$ python3 -q
>>> import numpy as np
>>> np.set_printoptions(suppress=True, linewidth=100)
>>> F = np.load("mat.npy")
>>> F
array([[ -3,  -3,  -3,  -3,  -3,  -3,  -3],
       [ -3,  -6,  -6,  -6,  -6,  -6,  -6],
       [ -3,  -6,  -9,  -9,  -9,  -9,  -9],
       [ -3,  -6,  -9, -12, -12, -12, -12],
       [ -3,  -6,  -9, -12, -15, -15, -15],
       [ -3,  -6,  -9, -12, -15, -18, -18],
       [ -3,  -6,  -9, -12, -15, -18, -21]])
>>> # symmetric
>>> u = np.array([-2, -1, -1, -1, 1, 2, -2])
>>> other = F + np.outer(u, np.eye(7)[0])
>>> np.linalg.matrix_rank(np.linalg.inv(other) - np.linalg.inv(F), tol=1e-8)
np.int64(1)
>>> np.round(np.linalg.det(other) / np.linalg.det(F), 2), round(float(1 + np.linalg.solve(F, u)[0]), 2)
(np.float64(2.0), 2.0)
>>> rng = np.random.default_rng(37)
>>> lab = rng.permutation(7)
>>> other = F[:, lab] * rng.choice([-1, 1], 7)
>>> other
array([[ -3,   3,   3,  -3,   3,  -3,  -3],
       [ -3,   6,   6,  -6,   6,  -6,  -6],
       [ -3,   9,   6,  -9,   9,  -9,  -9],
       [ -3,  12,   6, -12,  12, -12,  -9],
       [ -3,  15,   6, -12,  15, -15,  -9],
       [ -3,  18,   6, -12,  18, -15,  -9],
       [ -3,  21,   6, -12,  18, -15,  -9]])
>>> left, _, Vh = np.linalg.svd(F.T @ other)
>>> np.round(np.linalg.lstsq(F, other)[0], 2) + 0
array([[ 1.,  0.,  0.,  0.,  0.,  0.,  0.],
       [ 0.,  0., -1.,  0.,  0.,  0.,  0.],
       [ 0.,  0.,  0.,  0.,  0.,  0.,  1.],
       [ 0.,  0.,  0.,  1.,  0.,  0.,  0.],
       [ 0.,  0.,  0.,  0.,  0.,  1.,  0.],
       [ 0.,  0.,  0.,  0., -1.,  0.,  0.],
       [ 0., -1.,  0.,  0.,  0.,  0.,  0.]])
